% python3 -q
>>> import numpy as np
>>> np.set_printoptions(precision=1, suppress=True, linewidth=140, sign=" ")
>>> M = np.load("m.npy")
>>> print(M)
[[ 0  1  0  1]
 [ 1  0  1  1]
 [ 0  1  0  0]
 [ 1  1  0  0]]
>>> print(M @ M)
[[ 2  1  1  1]
 [ 1  3  0  1]
 [ 1  0  1  1]
 [ 1  1  1  2]]
>>> print(M.sum(axis=0))
[ 2  3  1  2]
>>> Lm = np.diag(M.sum(axis=1)) - M
>>> print(Lm)
[[ 2 -1  0 -1]
 [-1  3 -1 -1]
 [ 0 -1  1  0]
 [-1 -1  0  2]]
>>> print(Lm @ np.ones(4))
[ 0.  0.  0.  0.]
>>> print(np.round(np.trace(np.linalg.pinv(Lm) @ Lm), 1))
3.0
>>> print(np.linalg.lstsq(Lm[:-1].T, Lm[-1])[2])
3
>>> print(np.abs(np.diag(np.linalg.qr(Lm)[1])) > 1e-9)
[ True  True  True False]
>>> print(np.allclose(Lm[:-1].T @ np.linalg.lstsq(Lm[:-1].T, Lm[-1])[0], Lm[-1]))
True
>>> print(np.unique(Lm.round(6), axis=0).shape)
(4, 4)
>>> F = np.array([[1.1, -1.2, -0.5], [-1.2, 4.6, -0.5], [-0.5, -0.5, -0.7]])
>>> evals, evecs = np.linalg.eig(F)
>>> print(np.round(np.prod(evals), 1))
-4.6
>>> x0 = np.array([1, 2, 1])
>>> h = np.maximum(F @ x0, 0)
>>> print(np.flatnonzero(h > 1e-9))
[ 1]
>>> print(np.tanh(F @ x0))
[-0.9  1.  -1. ]
>>> print(F * (h > 1e-9)[:, None])
[[ 0.  -0.  -0. ]
 [-1.2  4.6 -0.5]
 [-0.  -0.  -0. ]]
>>> evals, evecs = np.linalg.eigh(F)
>>> x0 = np.array([3, 1, -2])
>>> print(evecs * np.maximum(evals, 0) @ evecs.T)
[[ 1.2 -1.2 -0.2]
 [-1.2  4.6 -0.4]
 [-0.2 -0.4  0.1]]
>>> print((np.sign(evecs[:, -1].round(6)) == np.sign(evecs[0, -1].round(6))).astype(int))
[ 1  0  1]
>>> print(round(x0 @ F @ x0 / (x0 @ x0), 1), round(evals[0], 1), np.round(evals[-1], 1))
0.9 -1.0 5.0
>>> A = np.load("data.npy")
>>> print(A)
[[  5   6   7   8]
 [  9  10  11  12]
 [ 13  14  15  16]
 [ 17  18  19  20]]
>>> r = np.linalg.matrix_rank(A)
>>> print(r)
2
>>> ns = np.linalg.svd(A)[2][r:].T
>>> print([int(np.linalg.matrix_rank(A[:, :j + 1])) for j in range(4)])
[1, 2, 2, 2]
>>> Y = A / np.sqrt((A ** 2).mean(axis=1, keepdims=True))
>>> print(np.linalg.matrix_rank(Y) == np.linalg.matrix_rank(A))
True
>>> f, v = A[0], A[1]
>>> print(f @ f)
174
>>> pr = (f @ v) / (f @ f) * f
>>> print(v - pr)
[ 1.   0.4 -0.2 -0.8]
>>> print(pr)
[  8.    9.6  11.2  12.8]
>>> Y = np.array([[-2.0], [-0.9], [-2.4]])
>>> W2 = np.array([[0.6, 1.8, 0.3, -0.1]])
>>> m1 = Y @ W2
>>> print(m1)
[[-1.2 -3.6 -0.6  0.2]
 [-0.5 -1.6 -0.3  0.1]
 [-1.4 -4.3 -0.7  0.2]]
>>> f = np.array([3, 2, 3])
>>> print(np.convolve(m1[1], f))
[-1.6 -5.9 -5.7 -5.1 -0.6  0.3]
>>> print(np.round(np.correlate(m1[1], m1[2], "full"), 1) + 0)
[-0.1  0.   3.4  8.   3.4  0.  -0.1]
>>> print(np.cross(m1[1, :3], m1[2, :3]))
[ 0.  0.  0.]
>>> print(np.polyval(f, m1[1]))
[ 2.8  7.6  2.7  3.2]
>>> print(np.array([np.convolve(row, f, "same") for row in m1]))
[[-13.2 -12.6 -11.4  -1.4]
 [ -5.9  -5.7  -5.1  -0.6]
 [-15.8 -15.1 -13.7  -1.7]]
>>> Y = np.array([[-4, 2, 1], [-4, -1, -4], [0, 1, -3]])
>>> E = Y - Y.T
>>> print(E)
[[ 0  6  1]
 [-6  0 -5]
 [-1  5  0]]
>>> gram = E.T @ E
>>> print(np.allclose(gram, gram.T))
True
>>> print(np.round(np.linalg.svd(E, compute_uv=False) ** 2, 1) + 0)
[ 62.  62.   0.]
>>> rng = np.random.default_rng(22919)
>>> idx = rng.permutation(3)
>>> print(idx)
[ 2  0  1]
>>> Y = E[idx][:, idx]
>>> print(round(np.linalg.det(Y), 1), round(float(np.linalg.det(E[idx])), 1))
-0.0 0.0
>>> print(np.trace(Y))
0
>>> print(np.allclose(Y, E))
False
>>> J = np.loadtxt("out6.csv", delimiter=",")
>>> print(J)
[[  0.   0.   0.]
 [  2.   1.   0.]
 [  4.   3.   0.]
 [  5.   3.   0.]
 [  6.   4.   0.]
 [  6.   5.   0.]
 [  6.   7.   0.]
 [  8.   7.   0.]
 [  9.   7.   1.]
 [  9.   8.   1.]
 [ 10.   8.   2.]
 [ 10.   8.   3.]
 [ 12.  10.   3.]
 [ 14.  11.   5.]
 [ 16.  13.   5.]
 [ 17.  14.   6.]
 [ 19.  15.   6.]
 [ 20.  17.   7.]
 [ 22.  18.   9.]
 [ 23.  19.  10.]
 [ 24.  21.  10.]
 [ 26.  23.  10.]
 [ 27.  23.  10.]
 [ 27.  25.  11.]
 [ 28.  25.  11.]
 [ 30.  26.  11.]
 [ 30.  26.  13.]]
>>> hat = J @ np.linalg.solve(J.T @ J, J.T)
>>> print(round(np.trace(hat), 1))
3.0
>>> print(np.round(np.diag(hat), 1) + 0)
[ 0.   0.   0.   0.1  0.1  0.1  0.4  0.2  0.1  0.1  0.1  0.   0.1  0.1  0.1  0.1  0.1  0.   0.1  0.2  0.1  0.1  0.1  0.3  0.1  0.1  0.2]
>>> x0 = np.array([0, -2, 3])
>>> target = J @ x0
>>> print(np.round(np.linalg.pinv(J) @ J, 1) + 0)
[[ 1.  0.  0.]
 [ 0.  1.  0.]
 [ 0.  0.  1.]]
>>> print(np.round(np.linalg.solve(J.T @ J, J.T @ target), 1) + 0)
[ 0. -2.  3.]
>>> print(np.round(np.linalg.lstsq(J, target)[0], 1) + 0)
[ 0. -2.  3.]
>>> try:
...     np.linalg.solve(J, target)
... except np.linalg.LinAlgError as e:
...     print("failed:", e)
... 
failed: Last 2 dimensions of the array must be square
>>> target = target + 0.3 * rng.normal(size=27)
>>> print(target)
[  0.4  -1.6  -6.4  -5.6  -8.5  -9.4 -13.7 -14.  -10.7 -12.8 -10.2  -7.2 -11.   -6.7 -11.   -9.8 -12.1 -12.8  -9.1  -7.4 -11.9 -15.5 -16.4
 -16.7 -16.9 -19.5 -13.6]
>>> coef, *_ = np.linalg.lstsq(J, target)
>>> print(np.round(J.T @ (target - J @ coef), 1) + 0)
[ 0.  0.  0.]
>>> print(coef.round(1) + 0)
[ 0.  -1.9  3. ]
>>> print(coef.round())
[-0. -2.  3.]
>>> print(round(np.linalg.norm(target - J @ coef), 1))
1.7
>>> K = np.load("w.npy")
>>> print(K)
[[ 2.  2.  1.]
 [ 2. -2.  1.]
 [ 0.  0. -3.]]
>>> def softmax(z):
...     e = np.exp(z - z.max(axis=-1, keepdims=True))
...     return e / e.sum(axis=-1, keepdims=True)
... 
>>> print(np.round(softmax(10 * K[1]), 1) + 0)
[ 1.  0.  0.]
>>> print(np.round(softmax(K[1] + 2), 1) + 0)
[ 0.7  0.   0.3]
>>> print(np.round(softmax(K[1]), 1) + 0)
[ 0.7  0.   0.3]
>>> att = K @ K.T / np.sqrt(3)
>>> print(np.round(softmax(att), 1) + 0)
[[ 1.  0.  0.]
 [ 0.  1.  0.]
 [ 0.  0.  1.]]
>>> print(softmax(att)[1] @ K)
[ 2. -2.  1.]
>>> evals, evecs = np.linalg.eig(K)
>>> print(np.prod(evals))
24.0
>>> print(np.sort(np.linalg.eigvals(K.T)))
[-3.  -2.8  2.8]
>>> data = np.loadtxt("dump.csv", delimiter=",")
>>> print(data)
[[ 5. -1. -2.]
 [-1.  5.  2.]
 [-2.  2.  8.]]
>>> Y = data / np.sqrt((data ** 2).mean(axis=1, keepdims=True))
>>> print(np.linalg.norm(Y, axis=1))
[ 1.7  1.7  1.7]
>>> print(data - data.mean(axis=1, keepdims=True))
[[ 4.3 -1.7 -2.7]
 [-3.   3.   0. ]
 [-4.7 -0.7  5.3]]
